% python3 -q
>>> import numpy as np
>>> from numpy import linalg as LA
>>> np.set_printoptions(suppress=True, linewidth=120)
>>> def rnd(a):
...     return np.round(a, 3) + 0
... 
>>> W0 = np.array([[4.02, 0.0, -5.0, 5.0, -3.0, 1.0, -3.0],
...     [2.0, -4.98, -3.0, -4.0, -1.0, -3.0, 1.0],
...     [-2.0, -5.0, 0.02, 1.0, -2.0, 5.0, 2.0],
...     [4.0, 0.0, 1.0, 0.02, -2.0, 2.0, -3.0],
...     [3.0, 2.0, 0.0, 2.0, -0.98, 2.0, 5.0],
...     [-1.0, 5.0, 1.0, -5.0, -4.0, -3.98, 1.0],
...     [4.0, 0.0, -5.0, 5.0, -3.0, 1.0, -2.98]])
>>> x = np.array([1, 2, 1, 2, 1, 0, 3])
>>> (W0 @ x).argmax()
np.int64(4)
>>> LA.norm(W0 @ x) <= LA.norm(W0, 2) * LA.norm(x) + 1e-9
np.True_
>>> rnd(np.einsum("ij,j->i", W0, x))
array([ -2.98, -16.96,  -5.98,  -5.96,  25.02,  -1.  ,  -2.94])
>>> W0 @ np.eye(7)[0]
array([ 4.02,  2.  , -2.  ,  4.  ,  3.  , -1.  ,  4.  ])
>>> left, sig, VT = LA.svd(W0)
>>> np.argmax(sig[:-1] / (sig[1:] + 1e-6)) + 1
np.int64(6)
>>> other = left[:, :6] @ np.diag(sig[:6]) @ VT[:6]
>>> rnd(np.abs(W0 - other).max())
np.float64(0.0)
>>> rnd(LA.norm(W0 - other, 2)), rnd(sig[6])
(np.float64(0.001), np.float64(0.001))
>>> LA.matrix_rank(W0, rtol=0.05)
np.int64(6)
>>> rnd(other)
array([[ 4.02,  0.  , -5.  ,  5.  , -3.  ,  1.  , -3.  ],
       [ 2.  , -4.98, -3.  , -4.  , -1.  , -3.  ,  1.  ],
       [-2.  , -5.  ,  0.02,  1.  , -2.  ,  5.  ,  2.  ],
       [ 4.  ,  0.  ,  1.  ,  0.02, -2.  ,  2.  , -3.  ],
       [ 3.  ,  2.  ,  0.  ,  2.  , -0.98,  2.  ,  5.  ],
       [-1.  ,  5.  ,  1.  , -5.  , -4.  , -3.98,  1.  ],
       [ 4.  ,  0.  , -5.  ,  5.  , -3.  ,  1.  , -2.98]])
>>> u = np.array([1, 0, 1])
>>> rnd(np.correlate(W0[5], W0[6], "full"))
array([  2.98, -15.9 ,   5.02,  -4.1 ,  33.92,   2.86, -28.96,  37.94,   1.1 ,   4.9 , -21.  , -15.92,   4.  ])
>>> np.convolve(W0[5], u)
array([-1.  ,  5.  ,  0.  ,  0.  , -3.  , -8.98, -3.  , -3.98,  1.  ])
>>> np.cross(W0[5, :3], W0[6, :3])
array([-25.,  -1., -20.])
>>> rnd(np.polyval(u, W0[5]))
array([ 2.  , 26.  ,  2.  , 26.  , 17.  , 16.84,  2.  ])
>>> t = np.radians(180)
>>> R = np.eye(7)
>>> R[3, 3] = R[0, 0] = np.cos(t)
>>> R[3, 0], R[0, 3] = -np.sin(t), np.sin(t)
>>> rnd(R)
array([[-1.,  0.,  0.,  0.,  0.,  0.,  0.],
       [ 0.,  1.,  0.,  0.,  0.,  0.,  0.],
       [ 0.,  0.,  1.,  0.,  0.,  0.,  0.],
       [ 0.,  0.,  0., -1.,  0.,  0.,  0.],
       [ 0.,  0.,  0.,  0.,  1.,  0.,  0.],
       [ 0.,  0.,  0.,  0.,  0.,  1.,  0.],
       [ 0.,  0.,  0.,  0.,  0.,  0.,  1.]])
>>> other = W0 @ R.T
>>> rnd(other)
array([[-4.02,  0.  , -5.  , -5.  , -3.  ,  1.  , -3.  ],
       [-2.  , -4.98, -3.  ,  4.  , -1.  , -3.  ,  1.  ],
       [ 2.  , -5.  ,  0.02, -1.  , -2.  ,  5.  ,  2.  ],
       [-4.  ,  0.  ,  1.  , -0.02, -2.  ,  2.  , -3.  ],
       [-3.  ,  2.  ,  0.  , -2.  , -0.98,  2.  ,  5.  ],
       [ 1.  ,  5.  ,  1.  ,  5.  , -4.  , -3.98,  1.  ],
       [-4.  ,  0.  , -5.  , -5.  , -3.  ,  1.  , -2.98]])
>>> rnd(LA.svd(W0, compute_uv=False)), rnd(LA.svd(other, compute_uv=False))
(array([14.146, 10.008,  8.411,  6.794,  5.167,  4.447,  0.001]), array([14.146, 10.008,  8.411,  6.794,  5.167,  4.447,  0.001]))
>>> m1 = np.load("mat.npy")
>>> rnd(m1)
array([[ 0.461, -0.127, -0.142, -0.036, -0.051,  0.218, -0.289, -0.064,  0.27 ],
       [-0.127,  0.487,  0.31 ,  0.071, -0.15 , -0.245, -0.139,  0.025,  0.174],
       [-0.142,  0.31 ,  0.718, -0.071,  0.072,  0.27 , -0.031, -0.038, -0.016],
       [-0.036,  0.071, -0.071,  0.906, -0.173,  0.106, -0.076,  0.094, -0.133],
       [-0.051, -0.15 ,  0.072, -0.173,  0.483,  0.043, -0.216,  0.263, -0.269],
       [ 0.218, -0.245,  0.27 ,  0.106,  0.043,  0.707,  0.112, -0.008,  0.032],
       [-0.289, -0.139, -0.031, -0.076, -0.216,  0.112,  0.775,  0.063,  0.045],
       [-0.064,  0.025, -0.038,  0.094,  0.263, -0.008,  0.063,  0.849,  0.201],
       [ 0.27 ,  0.174, -0.016, -0.133, -0.269,  0.032,  0.045,  0.201,  0.614]])
>>> vals, vecs = LA.eigh(m1)
>>> rnd(vals)
array([0., 0., 0., 1., 1., 1., 1., 1., 1.])
>>> rnd(LA.svd(m1, compute_uv=False))
array([1., 1., 1., 1., 1., 1., 0., 0., 0.])
>>> rnd(LA.eigvalsh(m1 + 5 * np.eye(9)))
array([5., 5., 5., 6., 6., 6., 6., 6., 6.])
>>> rnd(vecs @ np.diag(vals) @ vecs.T)
array([[ 0.461, -0.127, -0.142, -0.036, -0.051,  0.218, -0.289, -0.064,  0.27 ],
       [-0.127,  0.487,  0.31 ,  0.071, -0.15 , -0.245, -0.139,  0.025,  0.174],
       [-0.142,  0.31 ,  0.718, -0.071,  0.072,  0.27 , -0.031, -0.038, -0.016],
       [-0.036,  0.071, -0.071,  0.906, -0.173,  0.106, -0.076,  0.094, -0.133],
       [-0.051, -0.15 ,  0.072, -0.173,  0.483,  0.043, -0.216,  0.263, -0.269],
       [ 0.218, -0.245,  0.27 ,  0.106,  0.043,  0.707,  0.112, -0.008,  0.032],
       [-0.289, -0.139, -0.031, -0.076, -0.216,  0.112,  0.775,  0.063,  0.045],
       [-0.064,  0.025, -0.038,  0.094,  0.263, -0.008,  0.063,  0.849,  0.201],
       [ 0.27 ,  0.174, -0.016, -0.133, -0.269,  0.032,  0.045,  0.201,  0.614]])
>>> (vals > 1e-8).sum(), (vals < -1e-8).sum()
(np.int64(6), np.int64(0))
>>> rnd(vecs.T @ m1 @ vecs)
array([[0., 0., 0., 0., 0., 0., 0., 0., 0.],
       [0., 0., 0., 0., 0., 0., 0., 0., 0.],
       [0., 0., 0., 0., 0., 0., 0., 0., 0.],
       [0., 0., 0., 1., 0., 0., 0., 0., 0.],
       [0., 0., 0., 0., 1., 0., 0., 0., 0.],
       [0., 0., 0., 0., 0., 1., 0., 0., 0.],
       [0., 0., 0., 0., 0., 0., 1., 0., 0.],
       [0., 0., 0., 0., 0., 0., 0., 1., 0.],
       [0., 0., 0., 0., 0., 0., 0., 0., 1.]])
